$ python -q
>>> import numpy as np
>>> np.set_printoptions(precision=2, suppress=True, linewidth=160)
>>> def rnd(a):
...     return np.round(a, 2) + 0
... 
>>> K = np.array([[3, 0, 0], [1, 0, 0], [3, 0, 2]])
>>> x = np.array([2, 3, 1])
>>> (K * x).sum(axis=1)
array([6, 2, 8])
>>> np.sign((K @ x).round(6))
array([1, 1, 1])
>>> np.linalg.norm(K @ x) <= np.linalg.norm(K, 2) * np.linalg.norm(x) + 1e-9
np.True_
>>> K @ (2 * x)
array([12,  4, 16])
>>> K @ np.ones(3)
array([3., 1., 5.])
>>> left, s, VT = np.linalg.svd(K)
>>> rnd(s)
array([4.59, 1.38, 0.  ])
>>> A2 = left[:, :2] @ np.diag(s[:2]) @ VT[:2]
>>> np.linalg.matrix_rank(K, rtol=0.05)
np.int64(2)
>>> np.linalg.matrix_rank(A2)
np.int64(2)
>>> rnd(np.abs(K - A2).max())
np.float64(0.0)
>>> rnd(A2)
array([[3., 0., 0.],
       [1., 0., 0.],
       [3., 0., 2.]])
>>> rnd(np.linalg.det(2 * K)), rnd(np.linalg.det(K))
(np.float64(0.0), np.float64(0.0))
>>> rnd(np.linalg.eigvals(K).sum().real)
np.float64(5.0)
>>> np.kron(np.eye(2, dtype=int), K)
array([[3, 0, 0, 0, 0, 0],
       [1, 0, 0, 0, 0, 0],
       [3, 0, 2, 0, 0, 0],
       [0, 0, 0, 3, 0, 0],
       [0, 0, 0, 1, 0, 0],
       [0, 0, 0, 3, 0, 2]])
>>> rnd(np.linalg.det(K.T))
np.float64(0.0)
>>> rnd(np.linalg.det(K[::-1]))
np.float64(0.0)
>>> rnd(np.linalg.eigvals(K))
array([2., 0., 3.])
>>> np.allclose(K[:-1].T @ np.linalg.lstsq(K[:-1].T, K[-1])[0], K[-1])
False
>>> np.abs(np.diag(np.linalg.qr(K)[1])) > 1e-9
array([ True, False,  True])
>>> rnd(K @ np.linalg.pinv(K) @ K)
array([[3., 0., 0.],
       [1., 0., 0.],
       [3., 0., 2.]])
>>> rnd(np.trace(np.linalg.pinv(K) @ K))
np.float64(2.0)
>>> O, _ = np.linalg.qr(np.array([[-0.7, 1.2, 0.6, 0.3, -1.8],
...     [0.5, 0.5, -0.5, -2.1, 0.0],
...     [0.0, -1.2, 0.4, -0.7, -1.1],
...     [-0.3, 2.5, -0.1, 1.5, -0.9],
...     [0.0, 0.4, 1.3, -1.6, 0.7]]))
>>> F = 4 * O
>>> rnd(F)
array([[-3.07, -0.1 , -0.2 ,  2.51,  0.43],
       [ 2.2 , -1.93, -0.07,  2.69, -0.51],
       [ 0.  ,  1.77, -0.8 ,  0.6 , -3.45],
       [-1.32, -2.97,  0.35, -1.39, -1.84],
       [ 0.  , -0.59, -3.9 , -0.42,  0.53]])
>>> rnd(np.linalg.norm(F, axis=1))
array([4., 4., 4., 4., 4.])
>>> rnd(np.linalg.det(F))
np.float64(1024.0)
>>> np.allclose(F, F.T)
False
>>> rnd((F + F.T) / 2)
array([[-3.07,  1.05, -0.1 ,  0.6 ,  0.21],
       [ 1.05, -1.93,  0.85, -0.14, -0.55],
       [-0.1 ,  0.85, -0.8 ,  0.47, -3.67],
       [ 0.6 , -0.14,  0.47, -1.39, -1.13],
       [ 0.21, -0.55, -3.67, -1.13,  0.53]])
>>> rnd(F[:, 2] @ F[:, 0])
np.float64(0.0)
>>> rnd(F @ F.T)
array([[16.,  0.,  0.,  0.,  0.],
       [ 0., 16.,  0.,  0.,  0.],
       [ 0.,  0., 16.,  0.,  0.],
       [ 0.,  0.,  0., 16.,  0.],
       [ 0.,  0.,  0.,  0., 16.]])
>>> m1 = np.load("sample12.npy")
>>> m1
array([[0, 0, 0, 0, 0],
       [1, 1, 0, 2, 3]])
>>> r = np.linalg.matrix_rank(m1)
>>> r
np.int64(1)
>>> null = np.linalg.svd(m1)[2][r:].T
>>> [int(np.linalg.matrix_rank(m1[:i])) for i in range(1, len(m1) + 1)]
[0, 1]
>>> np.linalg.matrix_rank(m1.T @ m1), np.linalg.matrix_rank(m1 @ m1.T)
(np.int64(1), np.int64(1))
>>> rnd(m1 @ null)
array([[0., 0., 0., 0.],
       [0., 0., 0., 0.]])
>>> rnd(null @ null.T)
array([[ 0.93, -0.07,  0.  , -0.13, -0.2 ],
       [-0.07,  0.93,  0.  , -0.13, -0.2 ],
       [ 0.  ,  0.  ,  1.  ,  0.  ,  0.  ],
       [-0.13, -0.13,  0.  ,  0.73, -0.4 ],
       [-0.2 , -0.2 ,  0.  , -0.4 ,  0.4 ]])
>>> left, s, VT = np.linalg.svd(m1)
>>> rnd(s)
array([3.87, 0.  ])
>>> A2 = left[:, :1] @ np.diag(s[:1]) @ VT[:1]
>>> rnd(A2)
array([[0., 0., 0., 0., 0.],
       [1., 1., 0., 2., 3.]])
>>> np.linalg.matrix_rank(m1, rtol=0.05)
np.int64(1)
>>> np.linalg.matrix_rank(A2)
np.int64(1)
>>> rnd(np.linalg.norm(m1 - A2, 2)), s[1]
(np.float64(0.0), np.float64(0.0))
>>> X = np.array([[5, 2, 0, 0], [5, 1, 2, 6], [0, 3, 4, 12]])
>>> x = np.array([3, -3, 1, 0])
>>> h = np.maximum(X @ x, 0)
>>> np.maximum(X @ x, 0) - np.maximum(-X @ x, 0)
array([ 9, 14, -5])
>>> np.maximum(X @ (3 * x), 0)
array([27, 42,  0])
>>> mat = np.load("case1.npy")
>>> mat
array([[  2,  -1,  -2,   0],
       [  3,   2,  -5,   1],
       [  2,   3,  -7,   2],
       [  0,   1,  -4,   4],
       [ -3,   2,  -7,   7],
       [ -3,   1,  -6,  10],
       [ -6,   4,  -4,   7],
       [ -3,   6,  -1,   8],
       [ -3,   9,  -3,  11],
       [ -5,  10,   0,  10],
       [ -7,  12,  -3,  13],
       [ -8,  12,  -2,  14],
       [-11,  11,  -5,  16],
       [-14,  10,  -7,  14],
       [-12,  10,  -9,  11],
       [-14,  13, -10,  12],
       [-11,  10, -13,  12],
       [-14,  10, -13,   9],
       [-17,   8, -13,   7],
       [-14,  11, -13,   8]])
>>> O, vecs = np.linalg.qr(mat[:, :1])[0], np.linalg.qr(mat[:, 1:])[0]
>>> s = np.linalg.svd(O.T @ vecs, compute_uv=False)
>>> rnd(np.degrees(np.arccos(s.clip(0, 1))))
array([20.17])
>>> rnd(np.linalg.norm(O @ O.T - vecs @ vecs.T, 2))
np.float64(1.0)
>>> E = np.load("out12.npy")
>>> E
array([[-1, -1],
       [-1, -2]])
>>> rnd(np.linalg.norm(E[1], 1)), rnd(np.linalg.norm(E[1], np.inf))
(np.float64(3.0), np.float64(2.0))
>>> rnd(np.linalg.norm(E) ** 2 / np.linalg.norm(E, 2) ** 2)
np.float64(1.02)
>>> rnd(np.linalg.norm(E, 1)), rnd(np.linalg.norm(E, np.inf))
(np.float64(3.0), np.float64(3.0))
>>> rnd(np.linalg.norm(E, axis=1))
array([1.41, 2.24])
>>> rnd(np.linalg.norm(E, 2))
np.float64(2.62)
>>> rnd(np.linalg.norm(E[1] - E[0]))
np.float64(1.0)
>>> rnd(np.linalg.norm(E, "nuc"))
np.float64(3.0)
>>> np.linalg.norm(E, axis=1).argmax()
np.int64(1)
>>> w, vecs = np.linalg.eigh(E)
>>> rnd(np.linalg.eigvalsh(E @ E))
array([0.15, 6.85])
>>> rnd(w)
array([-2.62, -0.38])
>>> rnd(vecs @ np.diag(w) @ vecs.T)
array([[-1., -1.],
       [-1., -2.]])
>>> w.sum(), np.trace(E)
(np.float64(-3.0), np.int64(-3))
>>> rnd(np.abs(vecs[:, -1]))
array([0.85, 0.53])
>>> rnd(np.linalg.svd(E, compute_uv=False))
array([2.62, 0.38])
